>>> import numpy as np
>>> np.set_printoptions(precision=2, suppress=True, linewidth=200)
>>> def rnd(a):
...     return np.round(a, 2) + 0
... 
>>> data = np.load("run13.npy")
>>> data
array([[ 0,  2, -1, -1, -4,  5,  1, -6,  3, -4, -2],
       [-2,  0,  2, -3,  1,  2, -2,  3,  3,  5,  0],
       [ 1, -2,  0,  1,  4,  0,  1, -4, -4,  5, -1],
       [ 1,  3, -1,  0, -6,  3,  1, -2,  0, -1, -3],
       [ 4, -1, -4,  6,  0, -1, -6, -4,  0, -4, -1],
       [-5, -2,  0, -3,  1,  0, -4,  0,  3,  2,  0],
       [-1,  2, -1, -1,  6,  4,  0,  1,  5, -1,  4],
       [ 6, -3,  4,  2,  4,  0, -1,  0,  5,  3,  3],
       [-3, -3,  4,  0,  0, -3, -5, -5,  0,  1,  0],
       [ 4, -5, -5,  1,  4, -2,  1, -3, -1,  0, -2],
       [ 2,  0,  1,  3,  1,  0, -4, -3,  0,  2,  0]])
>>> # rank 10
>>> rnd(np.linalg.norm(data, 2) / np.linalg.norm(data))
np.float64(0.5)
>>> Y = data / np.sqrt((data ** 2).mean(axis=1, keepdims=True))
>>> rnd(np.linalg.norm(Y, axis=1))
array([3.32, 3.32, 3.32, 3.32, 3.32, 3.32, 3.32, 3.32, 3.32, 3.32, 3.32])
>>> Uu, s, VT = np.linalg.svd(data, full_matrices=False)
>>> rnd(Uu.T @ Uu)
array([[1., 0., 0., 0., 0., 0., 0., 0., 0., 0., 0.],
       [0., 1., 0., 0., 0., 0., 0., 0., 0., 0., 0.],
       [0., 0., 1., 0., 0., 0., 0., 0., 0., 0., 0.],
       [0., 0., 0., 1., 0., 0., 0., 0., 0., 0., 0.],
       [0., 0., 0., 0., 1., 0., 0., 0., 0., 0., 0.],
       [0., 0., 0., 0., 0., 1., 0., 0., 0., 0., 0.],
       [0., 0., 0., 0., 0., 0., 1., 0., 0., 0., 0.],
       [0., 0., 0., 0., 0., 0., 0., 1., 0., 0., 0.],
       [0., 0., 0., 0., 0., 0., 0., 0., 1., 0., 0.],
       [0., 0., 0., 0., 0., 0., 0., 0., 0., 1., 0.],
       [0., 0., 0., 0., 0., 0., 0., 0., 0., 0., 1.]])
>>> rnd(np.cumsum(s ** 2) / np.sum(s ** 2))
array([0.25, 0.51, 0.65, 0.79, 0.86, 0.93, 0.97, 1.  , 1.  , 1.  , 1.  ])
>>> rnd(np.sqrt((s ** 2).sum())), rnd(np.linalg.norm(data))
(np.float64(31.75), np.float64(31.75))
>>> Uu.shape, s.shape, VT.shape
((11, 11), (11,), (11, 11))
>>> np.allclose(Uu * s @ VT, data)
True
>>> (s > 1e-8).sum()
np.int64(10)
>>> rnd(s)
array([16.01, 16.01, 11.84, 11.84,  8.59,  8.59,  5.76,  5.76,  0.65,  0.65,  0.  ])
>>> arr = np.load("sample0.npy")
>>> rnd(arr)
array([[-0.81, -0.64,  0.58, -1.6 ,  0.25],
       [-0.7 , -0.58, -0.5 ,  0.65,  1.58],
       [-1.61,  0.92, -0.41,  0.2 , -0.6 ],
       [-0.1 , -1.31, -1.21, -0.01, -0.9 ],
       [ 0.5 ,  0.85, -1.34, -0.99,  0.52]])
>>> Uu, s, VT = np.linalg.svd(arr, full_matrices=False)
>>> rnd(VT @ VT.T)
array([[1., 0., 0., 0., 0.],
       [0., 1., 0., 0., 0.],
       [0., 0., 1., 0., 0.],
       [0., 0., 0., 1., 0.],
       [0., 0., 0., 0., 1.]])
>>> rnd(Uu.T @ arr @ VT.T)
array([[2., 0., 0., 0., 0.],
       [0., 2., 0., 0., 0.],
       [0., 0., 2., 0., 0.],
       [0., 0., 0., 2., 0.],
       [0., 0., 0., 0., 2.]])
>>> Uu.shape, s.shape, VT.shape
((5, 5), (5,), (5, 5))
>>> rnd(np.sqrt((s ** 2).sum())), rnd(np.linalg.norm(arr))
(np.float64(4.47), np.float64(4.47))
>>> rnd(np.cumsum(s ** 2) / np.sum(s ** 2))
array([0.2, 0.4, 0.6, 0.8, 1. ])
>>> rnd(s)
array([2., 2., 2., 2., 2.])
>>> rnd(s / s[0])
array([1., 1., 1., 1., 1.])
>>> np.allclose(Uu * s @ VT, arr)
True
>>> rnd(np.linalg.norm(arr, axis=0))
array([2., 2., 2., 2., 2.])
>>> rnd(arr[:, 2] @ arr[:, 4])
np.float64(0.0)
>>> rnd(np.linalg.svd(arr, compute_uv=False))
array([2., 2., 2., 2., 2.])
>>> rnd(np.linalg.pinv(arr))
array([[-0.2 , -0.18, -0.4 , -0.03,  0.13],
       [-0.16, -0.14,  0.23, -0.33,  0.21],
       [ 0.14, -0.13, -0.1 , -0.3 , -0.33],
       [-0.4 ,  0.16,  0.05,  0.  , -0.25],
       [ 0.06,  0.4 , -0.15, -0.23,  0.13]])
>>> mat = np.array([[0.0, -1.0, -2.0, -1.0],
...     [-6.0, -2.0, -6.0, -4.0],
...     [2.0, 2.0, 4.0, 2.0],
...     [4.0, 1.0, 4.0, 3.0]])
>>> np.linalg.norm(mat, axis=1).argmax()
np.int64(1)
>>> rnd(np.linalg.norm(mat, axis=0))
array([7.48, 3.16, 8.49, 5.48])
>>> rnd(np.linalg.norm(mat, 1)), rnd(np.linalg.norm(mat, np.inf))
(np.float64(16.0), np.float64(18.0))
>>> rnd(np.linalg.norm(mat, 2))
np.float64(12.77)
>>> mat[1] @ mat[2]
np.float64(-48.0)
>>> rnd(np.linalg.norm(mat, axis=1))
array([2.45, 9.59, 5.29, 6.48])
>>> rnd(np.linalg.norm(mat, "nuc"))
np.float64(15.43)
>>> rnd(np.linalg.norm(mat[1] - mat[2]))
np.float64(14.7)
>>> A = np.array([[-2, -2, 0, -1, 1, -3],
...     [-2, -2, -2, 0, -1, 1],
...     [0, -2, -2, -2, 0, -1],
...     [-1, 0, -2, -2, -2, 0],
...     [1, -1, 0, -2, -2, -2],
...     [-3, 1, -1, 0, -2, -2]])
>>> A
array([[-2, -2,  0, -1,  1, -3],
       [-2, -2, -2,  0, -1,  1],
       [ 0, -2, -2, -2,  0, -1],
       [-1,  0, -2, -2, -2,  0],
       [ 1, -1,  0, -2, -2, -2],
       [-3,  1, -1,  0, -2, -2]])
>>> Q, Rm = np.linalg.qr(A)
>>> Q.shape, Rm.shape
((6, 6), (6, 6))
>>> rnd(Q @ Rm)
array([[-2., -2.,  0., -1.,  1., -3.],
       [-2., -2., -2.,  0., -1.,  1.],
       [ 0., -2., -2., -2.,  0., -1.],
       [-1.,  0., -2., -2., -2.,  0.],
       [ 1., -1.,  0., -2., -2., -2.],
       [-3.,  1., -1.,  0., -2., -2.]])
>>> Y = A[0, 0] * A[1:] - np.outer(A[1:, 0], A[0])
>>> Y
array([[ 0,  0,  4, -2,  4, -8],
       [ 0,  4,  4,  4,  0,  2],
       [ 0, -2,  4,  3,  5, -3],
       [ 0,  4,  0,  5,  3,  7],
       [ 0, -8,  2, -3,  7, -5]])
>>> A[:, 0] / A[0, 0]
array([ 1. ,  1. , -0. ,  0.5, -0.5,  1.5])
>>> np.linalg.matrix_rank(Y), np.linalg.matrix_rank(A)
(np.int64(5), np.int64(6))
>>> ev, V = np.linalg.eigh(A)
>>> np.unique(ev.round(6) + 0, return_counts=True)[1]
array([1, 1, 1, 1, 1, 1])
>>> rnd(V.T @ A @ V)
array([[-6.71,  0.  ,  0.  ,  0.  ,  0.  ,  0.  ],
       [ 0.  , -3.86,  0.  ,  0.  ,  0.  ,  0.  ],
       [ 0.  ,  0.  , -3.53,  0.  ,  0.  ,  0.  ],
       [ 0.  ,  0.  ,  0.  , -1.43,  0.  ,  0.  ],
       [ 0.  ,  0.  ,  0.  ,  0.  , -0.62,  0.  ],
       [ 0.  ,  0.  ,  0.  ,  0.  ,  0.  ,  4.14]])
>>> rnd(np.linalg.eigvalsh(A + 4 * np.eye(6)))
array([-2.71,  0.14,  0.47,  2.57,  3.38,  8.14])
>>> (ev > 1e-8).sum(), (ev < -1e-8).sum()
(np.int64(1), np.int64(5))
>>> rnd(ev)
array([-6.71, -3.86, -3.53, -1.43, -0.62,  4.14])
>>> rnd(V @ np.diag(ev) @ V.T)
array([[-2., -2.,  0., -1.,  1., -3.],
       [-2., -2., -2.,  0., -1.,  1.],
       [ 0., -2., -2., -2.,  0., -1.],
       [-1.,  0., -2., -2., -2.,  0.],
       [ 1., -1.,  0., -2., -2., -2.],
       [-3.,  1., -1.,  0., -2., -2.]])
>>> rnd(np.linalg.svd(A, compute_uv=False))
array([6.71, 4.14, 3.86, 3.53, 1.43, 0.62])
>>> J = np.load("a.npy")
>>> J
array([[ -3,   0,   1,   1,   1],
       [ -1,  -1,   1,  -1,   1],
       [  2,  -4,   4,  -1,  -1],
       [  0,  -1,   5,  -4,   0],
       [ -3,  -1,   5,  -3,   3],
       [ -2,  -2,   4,  -6,   4],
       [ -3,  -4,   1,  -9,   6],
       [ -1,  -2,   3,  -8,   6],
       [  0,  -3,   2,  -8,   5],
       [  1,  -6,   5, -11,   8],
       [  0,  -4,   4, -12,   6],
       [ -2,  -7,   5, -15,   9],
       [  1,  -6,   8, -18,   9],
       [  3,  -8,   7, -15,  12],
       [  1, -11,  10, -14,  12],
       [  2, -14,   7, -11,  12],
       [  2, -11,   7, -11,  12],
       [  4, -13,   7, -10,  11],
       [  3, -16,   6, -10,  13],
       [  5, -18,   9,  -7,  11],
       [  8, -21,   6, -10,   8],
       [  7, -23,   8, -13,   9],
       [  8, -26,  11, -10,   6],
       [  6, -25,   8, -12,   9],
       [  8, -22,  10, -14,  12],
       [  5, -19,   9, -17,  10],
       [  8, -22,   6, -19,   7],
       [  7, -25,   7, -19,  10],
       [  9, -25,   6, -20,   8],
       [ 12, -23,   7, -21,   9],
       [ 11, -22,  10, -23,   7],
       [  8, -24,  12, -20,   7],
       [ 11, -27,  14, -19,   6],
       [ 14, -30,  13, -16,   5],
       [ 14, -30,  10, -15,   6],
       [ 12, -33,  11, -12,   3],
       [ 12, -35,   8,  -9,   4],
       [ 10, -34,   8,  -9,   3],
       [ 13, -32,  10,  -9,   0],
       [ 10, -35,   8, -11,   2],
       [ 11, -32,   6, -13,   5],
       [ 11, -32,   9, -16,   5]])
>>> Y = np.c_[J[:, :1] @ np.array([[3]]), np.array([-1, 2, 1, 4, -2, 5, -1, 1, 3, 5, -4, -4, -1, -2, 2, 4, 5, 3, -3, 3, 5, -4, 4, -3, 0, 5, -2, -4, -3, 5, -4, 0, -1, 2, -5, 0, 2, 1, 1, 2, 5, -3])]
>>> Y
array([[-9, -1],
       [-3,  2],
       [ 6,  1],
       [ 0,  4],
       [-9, -2],
       [-6,  5],
       [-9, -1],
       [-3,  1],
       [ 0,  3],
       [ 3,  5],
       [ 0, -4],
       [-6, -4],
       [ 3, -1],
       [ 9, -2],
       [ 3,  2],
       [ 6,  4],
       [ 6,  5],
       [12,  3],
       [ 9, -3],
       [15,  3],
       [24,  5],
       [21, -4],
       [24,  4],
       [18, -3],
       [24,  0],
       [15,  5],
       [24, -2],
       [21, -4],
       [27, -3],
       [36,  5],
       [33, -4],
       [24,  0],
       [33, -1],
       [42,  2],
       [42, -5],
       [36,  0],
       [36,  2],
       [30,  1],
       [39,  1],
       [30,  2],
       [33,  5],
       [33, -3]])
>>> rnd(np.linalg.norm(Y - J @ np.linalg.lstsq(J, Y)[0], axis=0))
array([ 0.  , 19.47])
>>> rnd(np.linalg.norm(np.linalg.qr(J)[0].T @ Y, axis=0) ** 2 / ((Y ** 2).sum(axis=0) + 1e-12))
array([1.  , 0.12])
>>> np.linalg.matrix_rank(Y)
np.int64(2)
>>> rnd(np.linalg.lstsq(J, Y[:, 0])[0])
array([3., 0., 0., 0., 0.])
>>> hat = Y @ np.linalg.solve(Y.T @ Y, Y.T)
>>> np.allclose(hat @ hat, hat)
True
>>> rnd(np.trace(hat))
np.float64(2.0)
>>> rnd(np.diag(hat))
array([0.01, 0.01, 0.  , 0.04, 0.01, 0.06, 0.01, 0.  , 0.02, 0.06, 0.04, 0.04, 0.  , 0.01, 0.01, 0.04, 0.06, 0.03, 0.03, 0.03, 0.08, 0.06, 0.06, 0.04, 0.03, 0.07, 0.04, 0.06, 0.06, 0.11, 0.1 , 0.03,
       0.06, 0.09, 0.15, 0.06, 0.07, 0.04, 0.07, 0.05, 0.1 , 0.08])
>>> rnd(np.linalg.eigvalsh(hat))
array([0., 0., 0., 0., 0., 0., 0., 0., 0., 0., 0., 0., 0., 0., 0., 0., 0., 0., 0., 0., 0., 0., 0., 0., 0., 0., 0., 0., 0., 0., 0., 0., 0., 0., 0., 0., 0., 0., 0., 0., 1., 1.])
>>> E = np.loadtxt("x.csv", delimiter=",")
>>> E
array([[ 15.51,  -9.79,  -9.23, -15.99,   5.22,  -4.44,   9.35,  -5.24,  -4.5 , -15.81,  -9.25,  -3.77, -10.65,  11.28,   1.68],
       [ 15.13, -10.39,  -9.98, -14.89,   5.25,  -8.7 ,  10.23,  -4.94,  -6.3 , -15.24,  -9.56,  -4.82, -10.23,  10.58,  -2.45],
       [ 15.35, -10.27, -11.07, -14.56,   4.65,  -5.94,   9.88,  -4.4 ,  -3.93, -14.8 , -10.31,  -4.79,  -9.3 ,   8.91,   1.83],
       [ 14.08, -10.33,  -9.96, -12.76,   3.36,  -6.53,   9.58,  -6.86,  -4.9 , -14.18,  -9.88,  -3.96, -12.28,   9.24,   1.15],
       [ 14.4 ,  -9.54,  -8.62, -14.66,   5.54,  -5.58,  10.09,  -4.29,  -5.13, -16.29,  -9.53,  -3.81,  -8.99,  10.94,   0.35],
       [ 15.29, -10.88, -11.73, -14.43,   4.43,  -4.18,  10.35,  -3.97,  -4.73, -15.33,  -8.53,  -5.32, -11.22,   9.73,   1.7 ],
       [ 15.57, -11.61, -11.66, -13.85,   6.02,  -5.67,  10.9 ,  -6.36,  -4.  , -15.28, -10.08,  -4.75,  -8.98,   8.92,   0.9 ],
       [ 15.83,  -8.75, -10.61, -13.77,   4.84,  -5.2 ,  11.23,  -5.22,  -3.37, -14.71,  -9.99,  -6.49,  -9.44,  10.73,   0.37],
       [ 15.82,  -9.76,  -8.99, -16.09,   4.79,  -4.62,   9.4 ,  -5.58,  -4.44, -15.85, -10.6 ,  -4.08, -10.1 ,   9.27,   0.38],
       [ 15.88,  -8.74,  -8.23, -13.77,   5.59,  -5.88,   9.39,  -5.1 ,  -3.34, -13.55,  -9.28,  -4.49, -10.83,  10.38,  -0.54],
       [ 16.04, -10.28, -10.3 , -14.57,   5.85,  -5.67,  12.24,  -5.28,  -4.34, -14.27, -10.07,  -6.82,  -9.04,   9.71,  -0.54],
       [ 15.3 ,  -9.34, -12.04, -14.81,   3.45,  -5.67,   9.24,  -4.65,  -4.95, -13.84, -10.29,  -5.45, -10.54,  10.15,   1.25],
       [ 14.67, -10.72, -11.21, -15.9 ,   4.76,  -3.88,   8.54,  -3.68,  -5.72, -15.75, -10.23,  -6.44,  -9.9 ,  10.23,   0.42]])
>>> Uu, s, VT = np.linalg.svd(E)
>>> rnd(s)
array([135.16,   6.05,   5.55,   5.17,   4.46,   3.83,   2.83,   2.41,   2.08,   1.53,   1.23,   1.03,   0.5 ])
>>> np.argmax(s[:-1] / (s[1:] + 1e-6)) + 1
np.int64(1)
>>> Y = Uu[:, :1] @ np.diag(s[:1]) @ VT[:1]
>>> np.linalg.matrix_rank(Y)
np.int64(1)
